In [1]: import numpy as np

In [2]: from numpy import linalg as LA

In [3]: np.set_printoptions(suppress=True, linewidth=100)

In [4]: X = np.load("layer4.npy")

In [5]: print(X.round(2))
[[ 5.24 -1.82 -1.34 -1.42  1.11 -0.12 -1.14]
 [-1.82  5.56 -0.17 -1.83  0.28  0.3   0.28]
 [-1.34 -0.17  5.51  0.49 -0.45  0.98 -0.34]
 [-1.42 -1.83  0.49  2.53 -0.73  0.25 -0.74]
 [ 1.11  0.28 -0.45 -0.73  1.83 -0.73  1.36]
 [-0.12  0.3   0.98  0.25 -0.73  4.92  0.11]
 [-1.14  0.28 -0.34 -0.74  1.36  0.11  3.41]]

In [6]: print(np.allclose(X @ X.T, X.T @ X))
True

In [7]: print(np.round((X + X.T) / 2, 2))
[[ 5.24 -1.82 -1.34 -1.42  1.11 -0.12 -1.14]
 [-1.82  5.56 -0.17 -1.83  0.28  0.3   0.28]
 [-1.34 -0.17  5.51  0.49 -0.45  0.98 -0.34]
 [-1.42 -1.83  0.49  2.53 -0.73  0.25 -0.74]
 [ 1.11  0.28 -0.45 -0.73  1.83 -0.73  1.36]
 [-0.12  0.3   0.98  0.25 -0.73  4.92  0.11]
 [-1.14  0.28 -0.34 -0.74  1.36  0.11  3.41]]

In [8]: X.inv()
---------------------------------------------------------------------------
AttributeError                            Traceback (most recent call last)
Cell In[8], line 1
----> 1 X.inv()

AttributeError: 'numpy.ndarray' object has no attribute 'inv'

In [9]: arr = np.load("mat.npy")

In [10]: print(arr)
[[ 3.05 -0.15  3.39  3.23  2.94]
 [ 1.47  0.3   1.55  1.44  1.4 ]
 [-0.14 -0.32 -0.52 -0.14 -0.21]
 [ 6.46  0.28  6.64  6.74  6.49]
 [ 0.62  0.02  0.02 -0.36 -0.2 ]
 [-0.64 -0.48  0.43 -0.02  0.67]
 [-0.46 -0.08  0.59  0.22 -0.7 ]
 [-2.36  0.32 -2.42 -2.37 -1.77]
 [-1.21 -0.16 -1.29 -1.14 -1.36]
 [ 1.24  0.48  1.9   2.25  1.92]
 [ 3.42  0.14  3.73  2.73  3.16]]

In [11]: x0 = np.array([5, 0, -8, -9, 6])

In [12]: a = np.maximum(arr @ x0, 0)

In [13]: print(np.round(np.tanh(arr @ x0), 2))
[-1.   -1.    1.   -1.    1.   -0.98 -1.    1.    1.   -1.   -1.  ]

In [14]: print(np.round(arr.T @ a, 2))
[-48.22   3.82 -54.13 -52.84 -42.72]

In [15]: print(np.round(np.maximum(arr @ x0, 0) - np.maximum(-arr @ x0, 0), 2))
[-23.3   -9.61   3.46 -42.54   4.98  -2.44 -13.2   18.27   6.37 -17.73 -18.35]

In [16]: print(np.flatnonzero(a > 1e-9))
[2 4 7 8]

In [17]: u, g = arr[0], arr[1]

In [18]: print(round(u @ g, 2))
18.46

In [19]: print(round(float(u @ u), 2))
39.89

In [20]: p = (u @ g) / (u @ u) * u

In [21]: print(round(LA.norm(u + g) ** 2 + LA.norm(u - g) ** 2, 2))
97.16

In [22]: print(LA.matrix_rank(np.outer(u, g)))
1

In [23]: other = np.c_[arr[:, :2] @ np.array([[-4, -3], [-6, -5]]), np.array([-1, -1, 2, -1, -1, 0, -2, -2, -2, 0, 0])]

In [24]: print(other.round(2))
[[-11.3   -8.4   -1.  ]
 [ -7.68  -5.91  -1.  ]
 [  2.48   2.02   2.  ]
 [-27.52 -20.78  -1.  ]
 [ -2.6   -1.96  -1.  ]
 [  5.44   4.32   0.  ]
 [  2.32   1.78  -2.  ]
 [  7.52   5.48  -2.  ]
 [  5.8    4.43  -2.  ]
 [ -7.84  -6.12   0.  ]
 [-14.52 -10.96   0.  ]]

In [25]: print(np.round(LA.lstsq(arr, other[:, 0])[0], 2) + 0)
[-4. -6.  0.  0.  0.]

In [26]: J = np.load("m.npy")

In [27]: print(J)
[[ 2.09 -0.91 -2.09 -3.    0.    1.    0.46]
 [ 4.84  1.84 -4.84 -3.    0.    1.   -0.92]
 [ 2.41 -0.59 -2.41 -3.    0.    1.    0.29]
 [ 2.54 -0.46 -2.54 -3.    0.    1.    0.23]
 [ 1.12 -1.88 -1.12 -3.    0.    1.    0.94]
 [ 3.05  0.05 -3.05 -3.    0.    1.   -0.03]
 [ 3.16  0.16 -3.16 -3.    0.    1.   -0.08]
 [ 3.29  0.29 -3.29 -3.    0.    1.   -0.14]
 [ 2.04 -0.96 -2.04 -3.    0.    1.    0.48]
 [ 4.8   1.8  -4.8  -3.    0.    1.   -0.9 ]
 [ 1.38 -1.62 -1.38 -3.    0.    1.    0.81]
 [ 4.1   1.1  -4.1  -3.    0.    1.   -0.55]]

In [28]: # rank 3

In [29]: print(np.argsort(-LA.norm(J, axis=0).round(6), kind="stable")[:3])
[0 2 3]

In [30]: print(round(LA.norm(J, 2) / LA.norm(J), 2))
0.96

In [31]: print(LA.matrix_rank(J, rtol=0.1))
2

In [32]: left, s, vt = LA.svd(J)

In [33]: print(np.argmax(s[:-1] / (s[1:] + 1e-6)) + 1)
3

In [34]: other = left[:, :3] @ np.diag(s[:3]) @ vt[:3]

In [35]: print(LA.matrix_rank(J, rtol=0.05))
2

In [36]: print(LA.matrix_rank(other))
3

In [37]: left, s, vt = LA.svd(J)

In [38]: V = vt[:(s > 1e-8).sum()]

In [39]: rng = np.random.default_rng(9170)

In [40]: x0 = J[9] + 2 * J[7] + rng.integers(2) * np.eye(7)[3]

In [41]: print(x0.round(2))
[ 11.38   2.38 -11.38  -9.     0.     3.    -1.18]

In [42]: print(np.allclose(V.T @ V @ x0, x0))
True

In [43]: print(round(float(LA.norm(x0 - V.T @ V @ x0)), 2))
0.0
